>>> import numpy as np
>>> np.set_printoptions(precision=3, suppress=True, linewidth=120)
>>> A = np.load("a.npy")
>>> A
array([[-10,   3,   2,   7],
       [-10,   3,   2,   7],
       [ -9,   4,   3,   8],
       [ -7,   6,   5,  10]])
>>> # row 1 repeats row 0
>>> round(float(np.trace(np.linalg.pinv(A) @ A)), 3)
2.0
>>> np.allclose(A[:-1].T @ np.linalg.lstsq(A[:-1].T, A[-1])[0], A[-1])
True
>>> K = np.loadtxt("x.csv", delimiter=",")
>>> K
array([[-16.263,   2.911, -11.271],
       [ 16.875,  -2.637,  10.405],
       [-18.557,   1.661,  -7.273],
       [ -0.96 ,   5.669, -19.156],
       [-19.506,  -1.735,   4.064],
       [-15.059,   3.375, -12.722],
       [ -7.782,   5.057, -17.716],
       [ 13.129,  -3.972,  14.555],
       [  1.244,   5.719, -19.124],
       [-11.868,  -4.881,  15.341],
       [ 10.134,   5.165, -16.451],
       [-15.594,   3.18 , -12.113],
       [-10.695,  -5.081,  16.118],
       [ 18.353,  -1.805,   7.74 ],
       [ 16.38 ,  -2.861,  11.113],
       [-19.617,  -1.587,   3.555],
       [ -0.652,  -5.713,  19.156],
       [-12.845,   4.049, -14.786],
       [-19.945,  -0.098,  -1.484],
       [ 17.912,  -2.087,   8.649],
       [ -3.579,  -5.696,  18.835],
       [ -0.145,  -5.703,  19.169],
       [  5.978,   5.587, -18.25 ]])
>>> z = K[:, 0] > np.median(K[:, 0])
>>> u = K[z].mean(axis=0) - K[~z].mean(axis=0)
>>> z.astype(int)
array([0, 1, 0, 1, 0, 0, 0, 1, 1, 0, 1, 0, 0, 1, 1, 0, 1, 0, 0, 1, 0, 1, 1])
>>> Xc = K - K.mean(axis=0)
>>> evecs = np.linalg.svd(Xc)[2][:2]
>>> B = Xc - Xc @ evecs.T @ evecs
>>> np.diag(evecs.T @ evecs)
array([0.999, 0.082, 0.919])
>>> print(np.round(np.linalg.norm(B) / np.linalg.norm(Xc), 3))
0.0
>>> np.round(B.std(axis=0), 3) + 0
array([0., 0., 0.])
>>> np.round(np.cov(Xc @ evecs.T, rowvar=False), 3) + 0
array([[255.507,   0.   ],
       [  0.   , 152.116]])
>>> W1 = np.array([[-8, 4, 7, 2], [-2, -3, 8, -8], [3, 1, 1, 0]])
>>> beta = np.array([3, -3, 2, -3])
>>> H = np.maximum(K @ W1 + beta, 0)
>>> (H > 0).astype(int)
array([[1, 0, 0, 0],
       [0, 1, 1, 1],
       [1, 0, 0, 0],
       [0, 0, 1, 0],
       [1, 0, 0, 0],
       [1, 0, 0, 0],
       [1, 0, 0, 0],
       [0, 1, 1, 1],
       [0, 0, 1, 0],
       [1, 0, 0, 1],
       [0, 1, 1, 0],
       [1, 0, 0, 0],
       [1, 0, 0, 1],
       [0, 1, 1, 1],
       [0, 1, 1, 1],
       [1, 0, 0, 0],
       [1, 1, 0, 1],
       [1, 0, 0, 0],
       [1, 0, 0, 0],
       [0, 1, 1, 1],
       [1, 1, 0, 1],
       [1, 1, 0, 1],
       [0, 0, 1, 0]])
>>> C = np.array([[1, -2], [1, -1], [1, -1], [1, -2]])
>>> (H @ C).round(6).argmax(axis=1)
array([0, 0, 0, 0, 0, 0, 0, 0, 0, 0, 0, 0, 0, 0, 0, 0, 0, 0, 0, 0, 0, 0, 0])
>>> print(W1 @ C)
[[ 5  1]
 [-5 15]
 [ 5 -8]]
>>> feats = np.loadtxt("layer16.csv", delimiter=",")
>>> feats
array([[0.438, 0.188, 0.25 , 0.125],
       [0.16 , 0.32 , 0.28 , 0.24 ],
       [0.16 , 0.32 , 0.24 , 0.28 ],
       [0.095, 0.381, 0.286, 0.238]])
>>> Q, evecs = np.linalg.qr(feats[:, :3])[0], np.linalg.qr(feats[:, 3:])[0]
>>> sigma = np.linalg.svd(Q.T @ evecs, compute_uv=False)
>>> np.round(np.linalg.norm(Q @ Q.T - evecs @ evecs.T, 2), 3)
np.float64(1.0)
>>> (sigma > 0.9).sum()
np.int64(1)
>>> proj = np.triu(np.array([[1, 1, 0, 3], [3, 3, 0, 3], [2, 3, -3, 3], [-2, 0, 1, 0]]), 1) + np.eye(4)
>>> B = proj @ feats @ np.linalg.inv(proj)
>>> print(np.linalg.matrix_rank(B))
4
>>> print(np.round(np.trace(B), 3), round(np.trace(feats), 3))
1.236 1.236
>>> B
array([[ 0.883,  0.767,  1.387, -8.033],
       [ 0.446,  1.017,  1.137, -6.846],
       [ 0.446,  1.017,  1.097, -6.686],
       [ 0.095,  0.286,  0.286, -1.762]])
>>> round(float(np.linalg.det(B)), 3)
0.0
>>> rng = np.random.default_rng(7015)
>>> z = rng.permutation(4)
>>> z
array([1, 2, 0, 3])
>>> B = feats[z][:, z]
>>> print(np.sort(np.abs(np.linalg.eigvals(B))))
[0.028 0.039 0.303 1.   ]
>>> print(np.diag(B))
[0.32  0.24  0.438 0.238]
>>> arr = np.loadtxt("run10.csv", delimiter=",")
>>> arr
array([[-1., -1., -1., -1.],
       [-1., -2., -2., -2.],
       [-1., -2., -3., -3.],
       [-1., -2., -3., -4.]])
>>> # symmetric, so the eigenvalues are real
>>> W1 = np.array([[3, 0, 3, 3, 0, 1],
...     [2, 3, 1, 3, 3, 2],
...     [0, 0, 3, 1, 2, 1],
...     [2, 1, 2, 2, 0, 0]])
>>> beta = np.array([-2, 2, 2, -2, 0, -1])
>>> H = np.maximum(arr @ W1 + beta, 0)
>>> (H > 0).mean(axis=0)
array([0., 0., 0., 0., 0., 0.])
>>> (H > 0).astype(int)
array([[0, 0, 0, 0, 0, 0],
       [0, 0, 0, 0, 0, 0],
       [0, 0, 0, 0, 0, 0],
       [0, 0, 0, 0, 0, 0]])
>>> C = np.array([[1, 1], [1, 2], [1, 1], [3, 0], [3, 2], [1, 2]])
>>> H @ C
array([[0., 0.],
       [0., 0.],
       [0., 0.],
       [0., 0.]])
>>> print(W1 @ C)
[[16  8]
 [26 19]
 [13  9]
 [11  6]]
